$ python -q
>>> import numpy as np
>>> from numpy import linalg as LA
>>> np.set_printoptions(precision=1, suppress=True, linewidth=120, floatmode="fixed")
>>> data = -2 * np.eye(8) + np.eye(8, k=1)
>>> data
array([[-2.0,  1.0,  0.0,  0.0,  0.0,  0.0,  0.0,  0.0],
       [ 0.0, -2.0,  1.0,  0.0,  0.0,  0.0,  0.0,  0.0],
       [ 0.0,  0.0, -2.0,  1.0,  0.0,  0.0,  0.0,  0.0],
       [ 0.0,  0.0,  0.0, -2.0,  1.0,  0.0,  0.0,  0.0],
       [ 0.0,  0.0,  0.0,  0.0, -2.0,  1.0,  0.0,  0.0],
       [ 0.0,  0.0,  0.0,  0.0,  0.0, -2.0,  1.0,  0.0],
       [ 0.0,  0.0,  0.0,  0.0,  0.0,  0.0, -2.0,  1.0],
       [ 0.0,  0.0,  0.0,  0.0,  0.0,  0.0,  0.0, -2.0]])
>>> # triangular
>>> theta = np.radians(95)
>>> R = np.eye(8)
>>> R[0, 0] = R[1, 1] = np.cos(theta)
>>> R[0, 1], R[1, 0] = -np.sin(theta), np.sin(theta)
>>> R
array([[-0.1, -1.0,  0.0,  0.0,  0.0,  0.0,  0.0,  0.0],
       [ 1.0, -0.1,  0.0,  0.0,  0.0,  0.0,  0.0,  0.0],
       [ 0.0,  0.0,  1.0,  0.0,  0.0,  0.0,  0.0,  0.0],
       [ 0.0,  0.0,  0.0,  1.0,  0.0,  0.0,  0.0,  0.0],
       [ 0.0,  0.0,  0.0,  0.0,  1.0,  0.0,  0.0,  0.0],
       [ 0.0,  0.0,  0.0,  0.0,  0.0,  1.0,  0.0,  0.0],
       [ 0.0,  0.0,  0.0,  0.0,  0.0,  0.0,  1.0,  0.0],
       [ 0.0,  0.0,  0.0,  0.0,  0.0,  0.0,  0.0,  1.0]])
>>> other = data @ R.T
>>> np.allclose(LA.norm(data, axis=1), LA.norm(other, axis=1))
True
>>> np.allclose(data @ data.T, other @ other.T)
True
>>> np.abs(other - data).max(axis=0)
array([2.0, 3.1, 0.0, 0.0, 0.0, 0.0, 0.0, 0.0])
>>> other
array([[-0.8, -2.1,  0.0,  0.0,  0.0,  0.0,  0.0,  0.0],
       [ 2.0,  0.2,  1.0,  0.0,  0.0,  0.0,  0.0,  0.0],
       [ 0.0,  0.0, -2.0,  1.0,  0.0,  0.0,  0.0,  0.0],
       [ 0.0,  0.0,  0.0, -2.0,  1.0,  0.0,  0.0,  0.0],
       [ 0.0,  0.0,  0.0,  0.0, -2.0,  1.0,  0.0,  0.0],
       [ 0.0,  0.0,  0.0,  0.0,  0.0, -2.0,  1.0,  0.0],
       [ 0.0,  0.0,  0.0,  0.0,  0.0,  0.0, -2.0,  1.0],
       [ 0.0,  0.0,  0.0,  0.0,  0.0,  0.0,  0.0, -2.0]])
>>> W = np.array([[0, 3, -3, -2, 2, -3],
...     [2, -2, -1, 3, -2, 3],
...     [3, -1, 2, 2, -3, 0],
...     [2, 0, -2, 0, 2, -2],
...     [3, 0, -2, -3, 2, -2],
...     [-1, -1, 2, 0, 3, -1],
...     [0, 3, 0, -3, -1, 0],
...     [2, -3, -1, 0, 0, 3]])
>>> c = np.array([-2, -1, 0, 1, -2, -2])
>>> hid = np.maximum(data @ W + c, 0)
>>> hid
array([[0.0, 0.0, 5.0, 8.0, 0.0, 7.0],
       [0.0, 2.0, 4.0, 0.0, 0.0, 0.0],
       [0.0, 1.0, 0.0, 0.0, 6.0, 0.0],
       [0.0, 0.0, 2.0, 0.0, 0.0, 0.0],
       [0.0, 0.0, 6.0, 7.0, 0.0, 1.0],
       [0.0, 4.0, 0.0, 0.0, 0.0, 0.0],
       [0.0, 0.0, 0.0, 7.0, 0.0, 1.0],
       [0.0, 5.0, 2.0, 1.0, 0.0, 0.0]])
>>> Z = np.array([[5, 5], [2, 4], [5, 6], [4, 7], [5, 3], [8, 2]])
>>> (hid @ Z).round(6).argmax(axis=1)
array([0, 1, 0, 1, 1, 1, 1, 1])
>>> LA.matrix_rank(hid, rtol=0.1)
np.int64(5)
>>> round(float(LA.norm(hid, 2) / LA.norm(hid)), 1)
0.8
>>> print(LA.cond(hid) > 100)
True
>>> K = np.loadtxt("data.csv", delimiter=",")
>>> print(K)
[[ 0.0  0.0 -3.0  0.0  0.0  0.0  0.0  0.0  0.0]
 [ 0.0  0.0  0.0  0.0  0.0 -1.0  0.0  0.0  0.0]
 [ 0.0  0.0  0.0  3.0  0.0  0.0  0.0  0.0  0.0]
 [ 0.0  0.0  0.0  0.0  2.0  0.0  0.0  0.0  0.0]
 [ 0.0  0.0  0.0  0.0  0.0  0.0 -3.0  0.0  0.0]
 [ 0.0  0.0  0.0  0.0  0.0  0.0  0.0  2.0  0.0]
 [ 0.0  0.0  0.0  0.0  0.0  0.0  0.0  0.0 -3.0]
 [-3.0  0.0  0.0  0.0  0.0  0.0  0.0  0.0  0.0]
 [ 0.0  0.0  0.0  0.0  0.0  0.0  0.0  0.0  0.0]]
>>> LA.matrix_rank(K, rtol=0.1)
np.int64(8)
>>> print([round(float(x), 1) for x in LA.svd(K, compute_uv=False)[:3]])
[3.0, 3.0, 3.0]
>>> LA.cond(K) > 100
np.True_
>>> r0 = np.array([2, 4])
>>> np.array([np.convolve(row, r0, "same") for row in K])
array([[  0.0,   0.0,  -6.0, -12.0,   0.0,   0.0,   0.0,   0.0,   0.0],
       [  0.0,   0.0,   0.0,   0.0,   0.0,  -2.0,  -4.0,   0.0,   0.0],
       [  0.0,   0.0,   0.0,   6.0,  12.0,   0.0,   0.0,   0.0,   0.0],
       [  0.0,   0.0,   0.0,   0.0,   4.0,   8.0,   0.0,   0.0,   0.0],
       [  0.0,   0.0,   0.0,   0.0,   0.0,   0.0,  -6.0, -12.0,   0.0],
       [  0.0,   0.0,   0.0,   0.0,   0.0,   0.0,   0.0,   4.0,   8.0],
       [  0.0,   0.0,   0.0,   0.0,   0.0,   0.0,   0.0,   0.0,  -6.0],
       [ -6.0, -12.0,   0.0,   0.0,   0.0,   0.0,   0.0,   0.0,   0.0],
       [  0.0,   0.0,   0.0,   0.0,   0.0,   0.0,   0.0,   0.0,   0.0]])
>>> np.convolve(K[4], r0)
array([  0.0,   0.0,   0.0,   0.0,   0.0,   0.0,  -6.0, -12.0,   0.0,   0.0])
>>> np.polyval(r0, K[4])
array([ 4.0,  4.0,  4.0,  4.0,  4.0,  4.0, -2.0,  4.0,  4.0])
>>> rng = np.random.default_rng(20)
>>> lab = rng.permutation(8)
>>> other = data[:, lab] * rng.choice([-1, 1], 8)
>>> other
array([[-0.0,  2.0, -0.0, -0.0,  1.0,  0.0,  0.0,  0.0],
       [-0.0, -0.0, -0.0, -0.0, -2.0,  0.0,  0.0,  1.0],
       [-0.0, -0.0, -0.0, -0.0,  0.0,  0.0,  1.0, -2.0],
       [-0.0, -0.0, -1.0, -0.0,  0.0,  0.0, -2.0,  0.0],
       [-0.0, -0.0,  2.0, -0.0,  0.0,  1.0,  0.0,  0.0],
       [-1.0, -0.0, -0.0, -0.0,  0.0, -2.0,  0.0,  0.0],
       [ 2.0, -0.0, -0.0, -1.0,  0.0,  0.0,  0.0,  0.0],
       [-0.0, -0.0, -0.0,  2.0,  0.0,  0.0,  0.0,  0.0]])
>>> left, _, Vt = LA.svd(data.T @ other)
>>> print(np.round(LA.lstsq(data, other)[0], 1) + 0)
[[ 0.0 -1.0  0.0  0.0  0.0  0.0  0.0  0.0]
 [ 0.0  0.0  0.0  0.0  1.0  0.0  0.0  0.0]
 [ 0.0  0.0  0.0  0.0  0.0  0.0  0.0  1.0]
 [ 0.0  0.0  0.0  0.0  0.0  0.0  1.0  0.0]
 [ 0.0  0.0 -1.0  0.0  0.0  0.0  0.0  0.0]
 [ 0.0  0.0  0.0  0.0  0.0  1.0  0.0  0.0]
 [-1.0  0.0  0.0  0.0  0.0  0.0  0.0  0.0]
 [ 0.0  0.0  0.0 -1.0  0.0  0.0  0.0  0.0]]
>>> np.round(left @ Vt, 1) + 0
array([[ 0.0, -1.0,  0.0,  0.0,  0.0,  0.0,  0.0,  0.0],
       [ 0.0,  0.0,  0.0,  0.0,  1.0,  0.0,  0.0,  0.0],
       [ 0.0,  0.0,  0.0,  0.0,  0.0,  0.0,  0.0,  1.0],
       [ 0.0,  0.0,  0.0,  0.0,  0.0,  0.0,  1.0,  0.0],
       [ 0.0,  0.0, -1.0,  0.0,  0.0,  0.0,  0.0,  0.0],
       [ 0.0,  0.0,  0.0,  0.0,  0.0,  1.0,  0.0,  0.0],
       [-1.0,  0.0,  0.0,  0.0,  0.0,  0.0,  0.0,  0.0],
       [ 0.0,  0.0,  0.0, -1.0,  0.0,  0.0,  0.0,  0.0]])
>>> m1 = np.loadtxt("arr.csv", delimiter=",")
>>> m1
array([[ 1.0,  1.0,  1.0,  1.0,  1.0,  1.0,  1.0,  1.0],
       [ 1.0, -1.0, -1.0,  1.0, -1.0,  1.0,  1.0, -1.0],
       [ 1.0,  1.0,  1.0,  1.0, -1.0, -1.0, -1.0, -1.0],
       [ 1.0, -1.0,  1.0, -1.0,  1.0, -1.0,  1.0, -1.0],
       [ 1.0,  1.0, -1.0, -1.0,  1.0,  1.0, -1.0, -1.0],
       [ 1.0,  1.0, -1.0, -1.0, -1.0, -1.0,  1.0,  1.0],
       [ 1.0, -1.0, -1.0,  1.0,  1.0, -1.0, -1.0,  1.0],
       [ 1.0, -1.0,  1.0, -1.0, -1.0,  1.0, -1.0,  1.0]])
>>> m1 @ m1.T
array([[8.0, 0.0, 0.0, 0.0, 0.0, 0.0, 0.0, 0.0],
       [0.0, 8.0, 0.0, 0.0, 0.0, 0.0, 0.0, 0.0],
       [0.0, 0.0, 8.0, 0.0, 0.0, 0.0, 0.0, 0.0],
       [0.0, 0.0, 0.0, 8.0, 0.0, 0.0, 0.0, 0.0],
       [0.0, 0.0, 0.0, 0.0, 8.0, 0.0, 0.0, 0.0],
       [0.0, 0.0, 0.0, 0.0, 0.0, 8.0, 0.0, 0.0],
       [0.0, 0.0, 0.0, 0.0, 0.0, 0.0, 8.0, 0.0],
       [0.0, 0.0, 0.0, 0.0, 0.0, 0.0, 0.0, 8.0]])
>>> LA.pinv(m1)
array([[ 0.1,  0.1,  0.1,  0.1,  0.1,  0.1,  0.1,  0.1],
       [ 0.1, -0.1,  0.1, -0.1,  0.1,  0.1, -0.1, -0.1],
       [ 0.1, -0.1,  0.1,  0.1, -0.1, -0.1, -0.1,  0.1],
       [ 0.1,  0.1,  0.1, -0.1, -0.1, -0.1,  0.1, -0.1],
       [ 0.1, -0.1, -0.1,  0.1,  0.1, -0.1,  0.1, -0.1],
       [ 0.1,  0.1, -0.1, -0.1,  0.1, -0.1, -0.1,  0.1],
       [ 0.1,  0.1, -0.1,  0.1, -0.1,  0.1, -0.1, -0.1],
       [ 0.1, -0.1, -0.1, -0.1, -0.1,  0.1,  0.1,  0.1]])
>>> m1[:, 1] @ m1[:, 2]
np.float64(0.0)
>>> vec = np.array([5, 1, 2, 0, 4, 3, 4, 0])
>>> rhs = m1 @ vec
>>> c, lr = np.zeros(8), 1 / LA.norm(m1, 2) ** 2
>>> for i in range(3):
...     c -= lr * m1.T @ (m1 @ c - rhs)
...     if i % 1 == 0: print(i, round(LA.norm(m1 @ c - rhs), 1))
... 
0 0.0
1 0.0
2 0.0
>>> print(round(float(LA.cond(m1)), 1))
1.0
>>> M = np.load("x.npy")
>>> M
array([[4, 0, 0, 0, 0, 1, 1, 1, 0, 0],
       [0, 5, 0, 2, 3, 0, 0, 0, 0, 5],
       [0, 0, 5, 0, 0, 2, 4, 1, 3, 0],
       [0, 0, 0, 1, 3, 0, 0, 0, 0, 0],
       [0, 0, 0, 2, 0, 0, 0, 0, 0, 2],
       [1, 0, 0, 0, 0, 4, 1, 2, 4, 0],
       [2, 0, 1, 0, 0, 0, 3, 2, 1, 0],
       [4, 0, 3, 0, 0, 3, 3, 3, 4, 0],
       [2, 0, 2, 0, 0, 0, 0, 5, 2, 0],
       [0, 0, 0, 3, 0, 0, 0, 0, 0, 2]])
>>> blk = np.stack([M, -3 * M, M[::-1]])
>>> np.einsum("bij,cij->bc", blk, blk)
array([[ 330, -990,   96],
       [-990, 2970, -288],
       [  96, -288,  330]])
